% python3 -q
>>> import numpy as np
>>> import numpy.linalg as la
>>> np.set_printoptions(suppress=True, linewidth=140)
>>> M = np.array([[4, 5, 6, 7, 8, 9, 10],
...     [11, 12, 13, 14, 15, 16, 17],
...     [18, 19, 20, 21, 22, 23, 24],
...     [25, 26, 27, 28, 29, 30, 31],
...     [32, 33, 34, 35, 36, 37, 38],
...     [39, 40, 41, 42, 43, 44, 45],
...     [46, 47, 48, 49, 50, 51, 52]])
>>> A2 = np.array([[-3, 2, 0],
...     [-1, -1, -1],
...     [3, -2, 1],
...     [0, 0, 3],
...     [-3, 2, 3],
...     [2, -3, -3],
...     [-1, 1, 0]])
>>> la.matrix_rank(np.vstack([M, A2.T]))
np.int64(5)
>>> M @ A2
array([[ -15,  -10,   19],
       [ -36,  -17,   40],
       [ -57,  -24,   61],
       [ -78,  -31,   82],
       [ -99,  -38,  103],
       [-120,  -45,  124],
       [-141,  -52,  145]])
>>> np.einsum("ik,kj->ij", M, A2)
array([[ -15,  -10,   19],
       [ -36,  -17,   40],
       [ -57,  -24,   61],
       [ -78,  -31,   82],
       [ -99,  -38,  103],
       [-120,  -45,  124],
       [-141,  -52,  145]])
>>> np.vstack([M, A2.T]).shape
(10, 7)
>>> np.einsum("ik,kj->ji", M, A2)
array([[ -15,  -36,  -57,  -78,  -99, -120, -141],
       [ -10,  -17,  -24,  -31,  -38,  -45,  -52],
       [  19,   40,   61,   82,  103,  124,  145]])
>>> rk = la.matrix_rank(M)
>>> rk
np.int64(2)
>>> null = la.svd(M)[2][rk:].T
>>> [int(la.matrix_rank(M[:i])) for i in range(1, len(M) + 1)]
[1, 2, 2, 2, 2, 2, 2]
>>> [int(la.matrix_rank(M[:, :j + 1])) for j in range(7)]
[1, 2, 2, 2, 2, 2, 2]
>>> null.shape
(7, 5)
>>> np.allclose(M @ null, 0)
True
>>> la.matrix_rank(M.T @ M), la.matrix_rank(M @ M.T)
(np.int64(2), np.int64(2))
>>> np.round(null @ null.T, 2) + 0
array([[ 0.54, -0.36, -0.25, -0.14, -0.04,  0.07,  0.18],
       [-0.36,  0.71, -0.21, -0.14, -0.07,  0.  ,  0.07],
       [-0.25, -0.21,  0.82, -0.14, -0.11, -0.07, -0.04],
       [-0.14, -0.14, -0.14,  0.86, -0.14, -0.14, -0.14],
       [-0.04, -0.07, -0.11, -0.14,  0.82, -0.21, -0.25],
       [ 0.07,  0.  , -0.07, -0.14, -0.21,  0.71, -0.36],
       [ 0.18,  0.07, -0.04, -0.14, -0.25, -0.36,  0.54]])
>>> np.round(M @ la.pinv(M) @ M, 2)
array([[ 4.,  5.,  6.,  7.,  8.,  9., 10.],
       [11., 12., 13., 14., 15., 16., 17.],
       [18., 19., 20., 21., 22., 23., 24.],
       [25., 26., 27., 28., 29., 30., 31.],
       [32., 33., 34., 35., 36., 37., 38.],
       [39., 40., 41., 42., 43., 44., 45.],
       [46., 47., 48., 49., 50., 51., 52.]])
>>> np.allclose(M[:-1].T @ la.lstsq(M[:-1].T, M[-1])[0], M[-1])
True
>>> la.lstsq(M[:-1].T, M[-1])[2]
np.int32(2)
>>> round(float(np.trace(la.pinv(M) @ M)), 2)
2.0
>>> U, sv, vt = la.svd(M)
>>> evecs = vt[:(sv > 1e-8).sum()]
>>> rng = np.random.default_rng(7610)
>>> vec = M[2] + 5 * M[0] + rng.integers(2) * np.eye(7)[1]
>>> vec
array([38., 44., 50., 56., 62., 68., 74.])
>>> np.round(np.diag(evecs.T @ evecs), 2)
array([0.46, 0.29, 0.18, 0.14, 0.18, 0.29, 0.46])
>>> np.round(la.norm(vec - evecs.T @ evecs @ vec), 2)
np.float64(0.0)
>>> la.matrix_rank(np.vstack([M, vec]))
np.int64(2)
>>> A2 = M / la.norm(M, axis=1, keepdims=True)
>>> cov = A2 @ A2.T
>>> cov[5].round(2)
array([0.97, 1.  , 1.  , 1.  , 1.  , 1.  , 1.  ])
>>> round(np.degrees(np.arccos(np.clip(cov[5, 4], -1, 1))), 2)
np.float64(0.54)
>>> np.round(la.norm(A2, axis=1), 2)
array([1., 1., 1., 1., 1., 1., 1.])
>>> mat = np.load("mat.npy")
>>> mat
array([[1, 0, 0, 0, 0, 0],
       [0, 5, 0, 2, 0, 0],
       [0, 4, 0, 3, 0, 0],
       [0, 3, 2, 4, 0, 0],
       [2, 0, 0, 0, 5, 0],
       [0, 0, 0, 0, 0, 1]])
>>> r0 = np.array([-1, 2, 0, 1, 0, 0])
>>> A2 = mat + np.outer(r0, np.eye(6)[4])
>>> la.matrix_rank(A2 - mat)
np.int64(1)
>>> (mat != 0).astype(int)
array([[1, 0, 0, 0, 0, 0],
       [0, 1, 0, 1, 0, 0],
       [0, 1, 0, 1, 0, 0],
       [0, 1, 1, 1, 0, 0],
       [1, 0, 0, 0, 1, 0],
       [0, 0, 0, 0, 0, 1]])
>>> np.round(np.sort(la.eigvals(mat).real), 2)
array([-0.85,  1.  ,  1.  ,  2.12,  5.  ,  7.73])
>>> round(float(la.det(mat)), 2)
-70.0
>>> la.matrix_rank(mat)
np.int64(6)
>>> np.round(la.norm(mat), 2)
np.float64(10.68)
>>> np.round(mat.mean(axis=0), 2)
array([0.5 , 2.  , 0.33, 1.5 , 0.83, 0.17])
>>> la.rank(mat)
Traceback (most recent call last):
  File "<python-input-47>", line 1, in <module>
    la.rank(mat)
    ^^^^^^^
AttributeError: module 'numpy.linalg' has no attribute 'rank'
>>> A2 = la.inv(mat)
>>> np.round(la.det(mat) * A2, 2)
array([[-70.,  -0.,  -0.,  -0.,  -0.,  -0.],
       [ -0., -30.,  20.,  -0.,  -0.,  -0.],
       [ -0., -35.,  70., -35.,  -0.,  -0.],
       [ -0.,  40., -50.,  -0.,  -0.,  -0.],
       [ 28.,   0.,   0.,   0., -14.,   0.],
       [ -0.,  -0.,  -0.,  -0.,  -0., -70.]])
>>> (np.abs(A2) > 1e-9).astype(int)
array([[1, 0, 0, 0, 0, 0],
       [0, 1, 1, 0, 0, 0],
       [0, 1, 1, 1, 0, 0],
       [0, 1, 1, 0, 0, 0],
       [1, 0, 0, 0, 1, 0],
       [0, 0, 0, 0, 0, 1]])
>>> round(la.det(mat) * la.det(A2), 2)
np.float64(1.0)
>>> z = rng.permutation(6)
>>> z
array([1, 5, 3, 2, 4, 0])
>>> A2 = mat[z][:, z]
>>> np.round(la.det(A2), 2), round(la.det(mat[z]), 2)
(np.float64(-70.0), np.float64(70.0))
>>> np.round(np.sort(np.abs(la.eigvals(A2))), 2)
array([0.85, 1.  , 1.  , 2.12, 5.  , 7.73])
>>> K = np.loadtxt("m.csv", delimiter=",")
>>> K
array([[  2.,   2., -15.,  12.,   2.],
       [  0.,   0.,   0.,   0.,   0.],
       [  0.,  -4., -13.,  -2.,   7.],
       [  4.,   5.,  -3., -10.,   3.],
       [  4.,   8.,  -5.,   6.,  -2.],
       [  4.,   5.,  -3., -10.,   3.],
       [  0.,   0.,   0.,   0.,   0.],
       [  8.,  13.,  -8.,  -4.,   1.],
       [  1.,   6.,   4.,  -7.,   3.],
       [  0.,   0.,   0.,   0.,   0.],
       [  1.,   5., -11.,   7.,   5.],
       [  1.,   6.,   4.,  -7.,   3.],
       [  3.,  -1.,  -7.,  -3.,   0.],
       [  0.,   9.,  -4.,   8.,   5.],
       [  4.,   8.,  -5.,   6.,  -2.],
       [  4.,   8.,  -5.,   6.,  -2.],
       [  3.,  -1.,  -7.,  -3.,   0.],
       [  7.,   7., -12.,   3.,  -2.],
       [ -3.,  -3.,  -6.,   1.,   7.],
       [ -8.,  -8.,  -9.,  10.,  11.],
       [  1.,   5., -11.,   7.,   5.],
       [  0.,   0.,   0.,   0.,   0.],
       [  0.,   0.,   0.,   0.,   0.],
       [ -2.,   3.,  -2.,  -6.,  10.]])
>>> A2 = K[0, 0] * K[1:] - np.outer(K[1:, 0], K[0])
>>> A2
array([[   0.,    0.,    0.,    0.,    0.],
       [   0.,   -8.,  -26.,   -4.,   14.],
       [   0.,    2.,   54.,  -68.,   -2.],
       [   0.,    8.,   50.,  -36.,  -12.],
       [   0.,    2.,   54.,  -68.,   -2.],
       [   0.,    0.,    0.,    0.,    0.],
       [   0.,   10.,  104., -104.,  -14.],
       [   0.,   10.,   23.,  -26.,    4.],
       [   0.,    0.,    0.,    0.,    0.],
       [   0.,    8.,   -7.,    2.,    8.],
       [   0.,   10.,   23.,  -26.,    4.],
       [   0.,   -8.,   31.,  -42.,   -6.],
       [   0.,   18.,   -8.,   16.,   10.],
       [   0.,    8.,   50.,  -36.,  -12.],
       [   0.,    8.,   50.,  -36.,  -12.],
       [   0.,   -8.,   31.,  -42.,   -6.],
       [   0.,    0.,   81.,  -78.,  -18.],
       [   0.,    0.,  -57.,   38.,   20.],
       [   0.,    0., -138.,  116.,   38.],
       [   0.,    8.,   -7.,    2.,    8.],
       [   0.,    0.,    0.,    0.,    0.],
       [   0.,    0.,    0.,    0.,    0.],
       [   0.,   10.,  -34.,   12.,   24.]])
>>> la.matrix_rank(A2), la.matrix_rank(K)
(np.int64(4), np.int64(5))
